$ ipython --no-banner

In [1]: import numpy as np

In [2]: import numpy.linalg as la

In [3]: np.set_printoptions(precision=2, suppress=True, linewidth=100)

In [4]: J = np.load("sample2.npy")

In [5]: J
Out[5]: 
array([[0, 0, 1],
       [0, 0, 1],
       [1, 1, 0]])

In [6]: np.round(np.sort(np.abs(la.eigvals(J))), 2) + 0
Out[6]: array([0.  , 1.41, 1.41])

In [7]: np.trace(J)
Out[7]: np.int64(0)

In [8]: round(float(la.det(J)), 2)
Out[8]: 0.0

In [9]: (J - J.T) / 2
Out[9]: 
array([[0., 0., 0.],
       [0., 0., 0.],
       [0., 0., 0.]])

In [10]: rng = np.random.default_rng(6720)

In [11]: lab = rng.permutation(3)

In [12]: lab
Out[12]: array([1, 2, 0])

In [13]: B = J[lab][:, lab]

In [14]: round(la.det(B), 2), round(float(la.det(J[lab])), 2)
Out[14]: (np.float64(0.0), 0.0)

In [15]: np.round(np.sort(np.abs(la.eigvals(B))), 2) + 0
Out[15]: array([0.  , 1.41, 1.41])

In [16]: U, s, VT = la.svd(J)

In [17]: np.argmax(s[:-1] / (s[1:] + 1e-6)) + 1
Out[17]: np.int64(2)

In [18]: s
Out[18]: array([ 1.41,  1.41, -0.  ])

In [19]: B = U[:, :2] @ np.diag(s[:2]) @ VT[:2]

In [20]: np.abs(J - B).max()
Out[20]: np.float64(0.0)

In [21]: la.matrix_rank(J, rtol=0.05)
Out[21]: np.int64(2)

In [22]: la.matrix_rank(B)
Out[22]: np.int64(2)

In [23]: B
Out[23]: 
array([[0., 0., 1.],
       [0., 0., 1.],
       [1., 1., 0.]])

In [24]: Q, _ = la.qr(np.array([[0.0, -0.1, 2.0], [0.1, -1.0, 0.4], [-0.4, 1.5, -0.7]]))

In [25]: vecs, _ = la.qr(np.array([[-0.3, -0.6, -1.1, -0.5],
    ...:     [-0.1, -1.4, 0.4, 1.0],
    ...:     [0.4, 2.0, 1.3, 0.1],
    ...:     [0.5, 0.6, 0.7, 0.1]]))

In [26]: s = 10 * 0.2 ** np.arange(3)

In [27]: arr = Q[:, :3] * s @ vecs[:3]

In [28]: arr
Out[28]: 
array([[ 0.27,  0.43,  0.02,  0.05],
       [ 1.25,  0.92,  0.16, -2.67],
       [-4.02,  1.7 ,  4.46,  7.45]])

In [29]: U, s, VT = la.svd(arr, full_matrices=False)

In [30]: s
Out[30]: array([10. ,  2. ,  0.4])

In [31]: np.allclose(U * s @ VT, arr)
Out[31]: True

In [32]: np.abs(U[:, 0]).round(6).argmax()
Out[32]: np.int64(2)

In [33]: np.round(VT @ VT.T, 2) + 0
Out[33]: 
array([[1., 0., 0.],
       [0., 1., 0.],
       [0., 0., 1.]])

In [34]: np.round(U.T @ arr @ VT.T, 2) + 0
Out[34]: 
array([[10. ,  0. ,  0. ],
       [ 0. ,  2. ,  0. ],
       [ 0. ,  0. ,  0.4]])

In [35]: s / s[0]
Out[35]: array([1.  , 0.2 , 0.04])

In [36]: basis = np.array([[7, 6, 8], [6, 1, 4], [6, 0, 1]])

In [37]: A = (rng.random((11, 3)) < 0.25) @ basis

In [38]: A
Out[38]: 
array([[0, 0, 0],
       [0, 0, 0],
       [0, 0, 0],
       [7, 6, 8],
       [6, 0, 1],
       [0, 0, 0],
       [6, 0, 1],
       [0, 0, 0],
       [0, 0, 0],
       [0, 0, 0],
       [6, 0, 1]])

In [39]: np.argsort(-la.norm(A, axis=0).round(6), kind="stable")[:3]
Out[39]: array([0, 2, 1])

In [40]: [round(float(x), 2) for x in la.svd(A, compute_uv=False)[:3]]
Out[40]: [14.79, 6.43, 0.0]
